In [1]: import numpy as np

In [2]: from numpy import linalg as LA

In [3]: np.set_printoptions(precision=2, suppress=True, linewidth=160, sign=" ")

In [4]: A = np.load("mat.npy")

In [5]: A
Out[5]: 
array([[ 0.5,  0. ,  0.5],
       [ 0.5,  0.5,  0. ],
       [ 0. ,  0. ,  1. ]])

In [6]: Y = LA.invert(A)
---------------------------------------------------------------------------
AttributeError                            Traceback (most recent call last)
Cell In[6], line 1
----> 1 Y = LA.invert(A)

AttributeError: module 'numpy.linalg' has no attribute 'invert'

In [7]: Y = LA.inv(A)

In [8]: A @ Y
Out[8]: 
array([[ 1.,  0.,  0.],
       [ 0.,  1.,  0.],
       [ 0.,  0.,  1.]])

In [9]: np.allclose(Y, A.T)
Out[9]: False

In [10]: np.round(LA.cond(A), 2)
Out[10]: np.float64(4.09)

In [11]: LA.inv(Y)
Out[11]: 
array([[ 0.5,  0. ,  0.5],
       [ 0.5,  0.5,  0. ],
       [ 0. ,  0. ,  1. ]])

In [12]: LA.matrix_power(A, 2)
Out[12]: 
array([[ 0.25,  0.  ,  0.75],
       [ 0.5 ,  0.25,  0.25],
       [ 0.  ,  0.  ,  1.  ]])

In [13]: A @ np.ones(3)
Out[13]: array([ 1.,  1.,  1.])

In [14]: p = np.eye(3)[0]

In [15]: for _ in range(3):
    ...:     p = p @ A
    ...:     print(p.round(2))
    ...: 
[ 0.5  0.   0.5]
[ 0.25  0.    0.75]
[ 0.12  0.    0.88]

In [16]: x = np.array([0, 3, 0])

In [17]: target = A @ x

In [18]: target
Out[18]: array([ 0. ,  1.5,  0. ])

In [19]: LA.solve(A, target + A[:, 0])
Out[19]: array([ 1.,  3.,  0.])

In [20]: LA.solve(A, -2 * target)
Out[20]: array([ 0., -6.,  0.])

In [21]: u = np.array([-2, 3])

In [22]: np.correlate(A[0], A[1], "full")
Out[22]: array([ 0.  ,  0.25,  0.25,  0.25,  0.25])

In [23]: np.convolve(A[0], u)
Out[23]: array([-1. ,  1.5, -1. ,  1.5])

In [24]: K = np.array([[14.0, 1.3, 0.0, -1.4, 0.3, -1.4],
    ...:     [10.0, 1.3, -0.4, -0.1, 0.7, 0.7],
    ...:     [6.0, 1.2, -1.1, 1.2, 2.5, 0.3],
    ...:     [14.0, 0.7, 0.9, 1.8, 0.6, -1.3],
    ...:     [8.0, 1.2, 1.1, -0.1, 0.2, -1.1],
    ...:     [-4.0, -1.6, 0.8, -1.0, -0.7, -1.5],
    ...:     [20.0, 0.9, 0.3, -0.2, -0.2, -0.6]])

In [25]: blk = np.stack([K, -3 * K, K[::-1]])

In [26]: LA.matrix_rank(blk)
Out[26]: array([ 6,  6,  6])

In [27]: blk.sum(axis=0)
Out[27]: 
array([[ -8. ,  -1.7,   0.3,   2.6,  -0.8,   2.2],
       [-24. ,  -4.2,   1.6,  -0.8,  -2.1,  -2.9],
       [ -4. ,  -1.2,   3.3,  -2.5,  -4.8,  -1.7],
       [-14. ,  -0.7,  -0.9,  -1.8,  -0.6,   1.3],
       [-10. ,  -1.2,  -3.3,   1.4,   2.1,   2.5],
       [ 18. ,   4.5,  -2. ,   1.9,   2.1,   3.7],
       [-26. ,  -0.5,  -0.6,  -1. ,   0.7,  -0.2]])

In [28]: LA.norm(blk, axis=(1, 2))
Out[28]: array([ 32.34,  97.01,  32.34])

In [29]: LA.matrix_rank(blk.reshape(3, -1))
Out[29]: np.int64(2)

In [30]: blk.shape
Out[30]: (3, 7, 6)

In [31]: O, evecs = LA.qr(K[:, :2])[0], LA.qr(K[:, 2:])[0]

In [32]: sigma = LA.svd(O.T @ evecs, compute_uv=False)

In [33]: np.degrees(np.arccos(sigma.clip(0, 1)))
Out[33]: array([ 31.51,  47.64])

In [34]: Y = np.array([[0, 2], [3, 3]])

In [35]: E = np.triu(Y, 1)

In [36]: E
Out[36]: 
array([[ 0,  2],
       [ 0,  0]])

In [37]: E @ E.T
Out[37]: 
array([[ 4,  0],
       [ 0,  0]])

In [38]: LA.norm(E, axis=0)
Out[38]: array([ 0.,  2.])

In [39]: LA.svd(E, compute_uv=False)
Out[39]: array([ 2.,  0.])

In [40]: feats = np.array([[8.0, -6.0, 2.0, -8.0, 6.0, 8.0],
    ...:     [-6.0, 13.0, -3.0, 12.0, -9.0, -12.0],
    ...:     [2.0, -3.0, 5.0, -4.0, 3.0, 4.0],
    ...:     [-8.0, 12.0, -4.0, 20.0, -12.0, -16.0],
    ...:     [6.0, -9.0, 3.0, -12.0, 13.0, 12.0],
    ...:     [8.0, -12.0, 4.0, -16.0, 12.0, 20.0]])

In [41]: feats
Out[41]: 
array([[  8.,  -6.,   2.,  -8.,   6.,   8.],
       [ -6.,  13.,  -3.,  12.,  -9., -12.],
       [  2.,  -3.,   5.,  -4.,   3.,   4.],
       [ -8.,  12.,  -4.,  20., -12., -16.],
       [  6.,  -9.,   3., -12.,  13.,  12.],
       [  8., -12.,   4., -16.,  12.,  20.]])

In [42]: LA.cond(feats) > 100
Out[42]: np.False_

In [43]: [round(float(x), 2) for x in LA.svd(feats, compute_uv=False)[:3]]
Out[43]: [59.0, 4.0, 4.0]

In [44]: LA.matrix_rank(feats, rtol=0.1)
Out[44]: np.int64(1)

In [45]: np.abs(LA.svd(feats)[2][-1])
Out[45]: array([ 0.  ,  0.86,  0.15,  0.13,  0.45,  0.13])

In [46]: rng = np.random.default_rng(707534)

In [47]: z = rng.permutation(6)

In [48]: z
Out[48]: array([ 1,  4,  2,  5,  0,  3])

In [49]: Y = feats[z][:, z]

In [50]: Y
Out[50]: 
array([[ 13.,  -9.,  -3., -12.,  -6.,  12.],
       [ -9.,  13.,   3.,  12.,   6., -12.],
       [ -3.,   3.,   5.,   4.,   2.,  -4.],
       [-12.,  12.,   4.,  20.,   8., -16.],
       [ -6.,   6.,   2.,   8.,   8.,  -8.],
       [ 12., -12.,  -4., -16.,  -8.,  20.]])

In [51]: np.sort(np.abs(LA.eigvals(Y)))
Out[51]: array([  4.,   4.,   4.,   4.,   4.,  59.])

In [52]: np.allclose(Y, feats)
Out[52]: False

In [53]: np.diag(Y)
Out[53]: array([ 13.,  13.,   5.,  20.,   8.,  20.])

In [54]: np.trace(Y)
Out[54]: np.float64(79.0)

In [55]: x = np.ones(6)

In [56]: for _ in range(5):
    ...:     x = feats @ x
    ...:     x /= LA.norm(x)
    ...:     print(round(x @ feats @ x, 2))
    ...: 
51.25
58.96
59.0
59.0
59.0

In [57]: round(LA.eigvalsh(feats)[-1], 2)
Out[57]: np.float64(59.0)
